$ python -q
>>> import numpy as np
>>> np.set_printoptions(suppress=True, linewidth=120)
>>> mat = np.load("sample1.npy")
>>> mat.round(3)
array([[-0.5  ,  0.   ,  0.   ,  0.   ,  0.   ,  0.866,  0.   ],
       [ 0.   ,  1.   ,  0.   ,  0.   ,  0.   ,  0.   ,  0.   ],
       [ 0.   ,  0.   ,  1.   ,  0.   ,  0.   ,  0.   ,  0.   ],
       [ 0.   ,  0.   ,  0.   ,  1.   ,  0.   ,  0.   ,  0.   ],
       [ 0.   ,  0.   ,  0.   ,  0.   ,  1.   ,  0.   ,  0.   ],
       [-0.866,  0.   ,  0.   ,  0.   ,  0.   , -0.5  ,  0.   ],
       [ 0.   ,  0.   ,  0.   ,  0.   ,  0.   ,  0.   ,  1.   ]])
>>> # splits into 6 blocks
>>> rng = np.random.default_rng(939)
>>> lab = rng.permutation(7)
>>> lab
array([3, 6, 5, 0, 2, 4, 1])
>>> Y = mat[lab][:, lab]
>>> round(np.linalg.det(Y), 3), np.round(np.linalg.det(mat[lab]), 3)
(np.float64(1.0), np.float64(1.0))
>>> np.round(np.sort(np.abs(np.linalg.eigvals(Y))), 3)
array([1., 1., 1., 1., 1., 1., 1.])
>>> M = np.load("x.npy")
>>> M
array([[ 1,  1,  5,  3,  5, 20,  4],
       [ 0,  1,  3,  3,  5, 12,  2],
       [ 0,  2,  5,  0,  1, 20,  2]])
>>> t = np.radians(135)
>>> r_ = np.eye(7)
>>> r_[4, 4] = r_[5, 5] = np.cos(t)
>>> r_[4, 5], r_[5, 4] = -np.sin(t), np.sin(t)
>>> r_.round(3)
array([[ 1.   ,  0.   ,  0.   ,  0.   ,  0.   ,  0.   ,  0.   ],
       [ 0.   ,  1.   ,  0.   ,  0.   ,  0.   ,  0.   ,  0.   ],
       [ 0.   ,  0.   ,  1.   ,  0.   ,  0.   ,  0.   ,  0.   ],
       [ 0.   ,  0.   ,  0.   ,  1.   ,  0.   ,  0.   ,  0.   ],
       [ 0.   ,  0.   ,  0.   ,  0.   , -0.707, -0.707,  0.   ],
       [ 0.   ,  0.   ,  0.   ,  0.   ,  0.707, -0.707,  0.   ],
       [ 0.   ,  0.   ,  0.   ,  0.   ,  0.   ,  0.   ,  1.   ]])
>>> Y = M @ r_.T
>>> np.round(np.abs(Y - M).max(axis=0), 3)
array([ 0.   ,  0.   ,  0.   ,  0.   , 22.678, 33.435,  0.   ])
>>> np.round(np.linalg.svd(M, compute_uv=False), 3), np.round(np.linalg.svd(Y, compute_uv=False), 3)
(array([32.807,  5.02 ,  1.223]), array([32.807,  5.02 ,  1.223]))
